% ipython --no-banner

In [1]: import numpy as np

In [2]: np.set_printoptions(precision=2, suppress=True, linewidth=160, floatmode="fixed")

In [3]: m1 = np.load("x.npy")

In [4]: m1.round(2) + 0
Out[4]: 
array([[-0.53,  0.19, -0.27,  0.11,  0.04,  0.11,  0.03,  0.36, -0.09,  0.00, -0.02, -0.55, -0.36,  0.12],
       [ 0.16, -0.34, -0.07, -0.29,  0.42,  0.62, -0.24, -0.01, -0.19,  0.27, -0.15, -0.15,  0.04,  0.01],
       [ 0.45,  0.10, -0.13,  0.26, -0.27,  0.16,  0.09, -0.07, -0.64, -0.10,  0.34, -0.14, -0.06,  0.17],
       [ 0.45,  0.38, -0.08, -0.08,  0.00, -0.10, -0.32,  0.35,  0.11,  0.17,  0.02, -0.06, -0.24, -0.54],
       [-0.04, -0.31, -0.75, -0.06, -0.10, -0.17, -0.30,  0.17, -0.08, -0.23, -0.07,  0.33,  0.05,  0.03],
       [-0.04,  0.01, -0.22,  0.04,  0.29,  0.00,  0.09, -0.35,  0.08, -0.42,  0.25, -0.39,  0.31, -0.49],
       [ 0.16, -0.13, -0.12,  0.77,  0.10,  0.09, -0.09, -0.27,  0.24,  0.08, -0.35, -0.01, -0.24, -0.02],
       [-0.08,  0.19,  0.03, -0.03,  0.30, -0.40,  0.06, -0.12, -0.60,  0.08, -0.54,  0.04,  0.08, -0.14],
       [-0.20, -0.25, -0.08,  0.10, -0.01, -0.35, -0.15, -0.22, -0.10,  0.68,  0.45, -0.08,  0.02, -0.11],
       [-0.04, -0.48,  0.31, -0.02, -0.54, -0.07, -0.22,  0.08, -0.12, -0.15, -0.27, -0.36,  0.03, -0.28],
       [-0.12, -0.36,  0.19,  0.11,  0.25,  0.05,  0.31,  0.24, -0.19, -0.17,  0.23,  0.36, -0.44, -0.37],
       [ 0.24, -0.14, -0.09, -0.42,  0.04, -0.28,  0.10, -0.40,  0.11, -0.12, -0.04, -0.21, -0.61,  0.19],
       [-0.28,  0.22,  0.26,  0.03,  0.06,  0.10, -0.70, -0.30, -0.15, -0.28,  0.17,  0.19, -0.22,  0.05],
       [ 0.24, -0.21,  0.23,  0.17,  0.44, -0.39, -0.23,  0.38,  0.04, -0.19,  0.16, -0.23,  0.14,  0.36]])

In [5]: x0 = np.array([2, 5, 1, 5, 4, 5, 3, 5, 3, 3, 2, 0, 2, 4])

In [6]: y = m1 @ x0

In [7]: y
Out[7]: array([ 2.23,  1.20,  1.28,  0.85, -4.83, -2.31,  2.32, -3.59, -2.32, -7.47, -0.93, -5.94, -3.08,  3.09])

In [8]: np.round(np.linalg.solve(m1, -2 * y), 2) + 0
Out[8]: array([ -4.00, -10.00,  -2.00, -10.00,  -8.00, -10.00,  -6.00, -10.00,  -6.00,  -6.00,  -4.00,   0.00,  -4.00,  -8.00])

In [9]: np.round(np.linalg.solve(m1.T, m1[5]), 2) + 0
Out[9]: array([0.00, 0.00, 0.00, 0.00, 0.00, 1.00, 0.00, 0.00, 0.00, 0.00, 0.00, 0.00, 0.00, 0.00])
